% ipython --no-banner

In [1]: import numpy as np

In [2]: np.set_printoptions(precision=4, suppress=True, linewidth=100)

In [3]: J = np.load("m.npy")

In [4]: J
Out[4]: 
array([[ 18.6389,   2.6485,   6.751 ],
       [  6.1084,   9.7237, -16.3749],
       [  4.5719,   6.7369,  18.2678],
       [  3.8258,  19.3559,  -3.2728],
       [-13.5345,  -1.3145,  14.6659],
       [ -2.53  , -19.0756,   5.4518],
       [  3.9375, -10.287 ,  16.6935],
       [-16.4939,   8.4806,   7.4853],
       [ -6.4197,   3.2455, -18.6616],
       [  5.3176,  15.6169,  11.3064],
       [-15.2128,  -7.1897, -10.811 ],
       [-19.3956,  -1.1651,   4.7384],
       [ -9.5005, -11.3651, -13.4378],
       [ 10.6994,  -5.677 ,  15.9152],
       [  2.6694,   4.9494, -19.1932],
       [  7.855 , -10.2126,  15.2972],
       [ -0.6233,   3.9951,  19.587 ],
       [ -2.9097,  10.6544, -16.6739],
       [ -7.2573,  -7.6509,  16.994 ],
       [-18.0379,   8.6328,   0.3273],
       [  4.7766,  11.9383, -15.3186],
       [  8.2662,  16.3121,  -8.0985],
       [-19.5159,  -3.234 ,   2.9448],
       [ -7.5454, -14.8388,  11.085 ],
       [  0.6553,  -3.8258,  19.6197],
       [ 14.5621, -13.5443,  -2.1206],
       [-18.4742,  -7.3887,  -2.0276],
       [ 17.2757,  -9.5021,   3.3558],
       [  0.2217,  18.6074,  -7.3291]])

In [5]: dist = np.linalg.norm(J[:, None] - J[None], axis=-1)

In [6]: dist.shape
Out[6]: (29, 29)

In [7]: (dist + 1e9 * np.eye(29)).round(6).argmin(axis=1)
Out[7]: 
array([27, 20, 16, 28, 18, 23, 15, 19, 17,  2, 12, 22, 10, 15,  1,  6,  2, 20, 24,  7,  1,  3, 11,
        5,  6, 27, 22, 25,  3])

In [8]: Z = J[[6, 23]].astype(float)

In [9]: for _ in range(5):
   ...:     labels = np.linalg.norm(J[:, None] - Z, axis=-1).argmin(axis=1)
   ...:     Z = np.array([J[labels == j].mean(axis=0) for j in range(2)])
   ...: 

In [10]: labels
Out[10]: array([0, 0, 0, 0, 1, 1, 0, 1, 1, 0, 1, 1, 1, 0, 1, 0, 0, 1, 1, 1, 0, 0, 1, 1, 0, 0, 1, 0, 0])

In [11]: np.bincount(labels)
Out[11]: array([15, 14])

In [12]: Z[1] - Z[0]
Out[12]: array([-18.0839,  -6.1205,  -6.1743])

In [13]: Z
Out[13]: 
array([[  7.0726,   3.4591,   4.9519],
       [-11.0113,  -2.6614,  -1.2223]])

In [14]: np.abs(Z[1] - Z[0]).argmax()
Out[14]: np.int64(0)

In [15]: np.linalg.norm(Z, axis=1).argmax()
Out[15]: np.int64(1)

In [16]: round(float(Z[0] @ Z[1]), 4)
Out[16]: -93.1372

In [17]: np.round(np.linalg.norm(Z, 1), 4), round(np.linalg.norm(Z, np.inf), 4)
Out[17]: (np.float64(18.0839), np.float64(15.4836))

In [18]: print(np.linalg.norm(Z, axis=0))
[13.087   4.3644  5.1006]

In [19]: np.linalg.norm(Z, axis=2)
AxisError: axis 2 is out of bounds for array of dimension 2


In [20]: np.round(np.linalg.norm(J, 2), 4)
Out[20]: np.float64(73.6592)

In [21]: np.round(np.linalg.norm(J) ** 2 / np.linalg.norm(J, 2) ** 2, 4)
Out[21]: np.float64(2.138)

In [22]: print(round(J[13] @ J[5], 4))
167.9892

In [23]: M = np.loadtxt("x.csv", delimiter=",")

In [24]: M
Out[24]: 
array([[ 33.2899, -21.803 ,   8.162 ,  26.5557],
       [ 11.4111,  -9.2088,  -1.6118,  11.0611],
       [  8.617 ,  -7.5705,  -2.4328,   8.994 ],
       [  6.9139,  -6.5543,  -2.83  ,   7.705 ],
       [  5.3565,  -5.6043,  -3.0974,   6.4962],
       [  2.9298,  -4.0431,  -3.2283,   4.5088],
       [  1.1783,  -2.7504,  -2.8871,   2.885 ],
       [  0.36  ,  -1.9718,  -2.3775,   1.9438],
       [ -0.0508,  -1.3818,  -1.7961,   1.2747],
       [  0.4126,   0.6879,   0.7413,  -0.4731],
       [  0.7222,   1.1637,   1.0966,  -0.7672],
       [  1.2179,   2.0171,   1.4386,  -1.27  ],
       [  1.566 ,   2.7899,   1.496 ,  -1.7218],
       [  1.7639,   3.3672,   1.4241,  -2.0636],
       [  1.92  ,   3.9724,   1.2681,  -2.4277],
       [  2.1141,   6.8053,  -0.1702,  -4.2124],
       [ -1.9457,  19.2928, -11.4487, -13.0589],
       [ -3.1738,  21.6818, -13.9658, -14.856 ],
       [-11.7027,  35.5629, -29.4938, -25.6525]])

In [25]: left, sv, Vh = np.linalg.svd(M)

In [26]: vecs = Vh[:(sv > 1e-8).sum()]

In [27]: rng = np.random.default_rng(59)

In [28]: x0 = M[0] + -2 * M[16] + rng.integers(2) * np.eye(4)[3]

In [29]: x0
Out[29]: array([ 37.1813, -60.3886,  31.0593,  53.6735])

In [30]: np.linalg.matrix_rank(np.vstack([M, x0]))
Out[30]: np.int64(4)

In [31]: vecs.T @ vecs
Out[31]: 
array([[ 0.9251,  0.1544,  0.0328,  0.2106],
       [ 0.1544,  0.6815, -0.0676, -0.4343],
       [ 0.0328, -0.0676,  0.9857, -0.0921],
       [ 0.2106, -0.4343, -0.0921,  0.4077]])

In [32]: np.allclose(vecs.T @ vecs @ x0, x0)
Out[32]: False

In [33]: np.diag(vecs.T @ vecs)
Out[33]: array([0.9251, 0.6815, 0.9857, 0.4077])
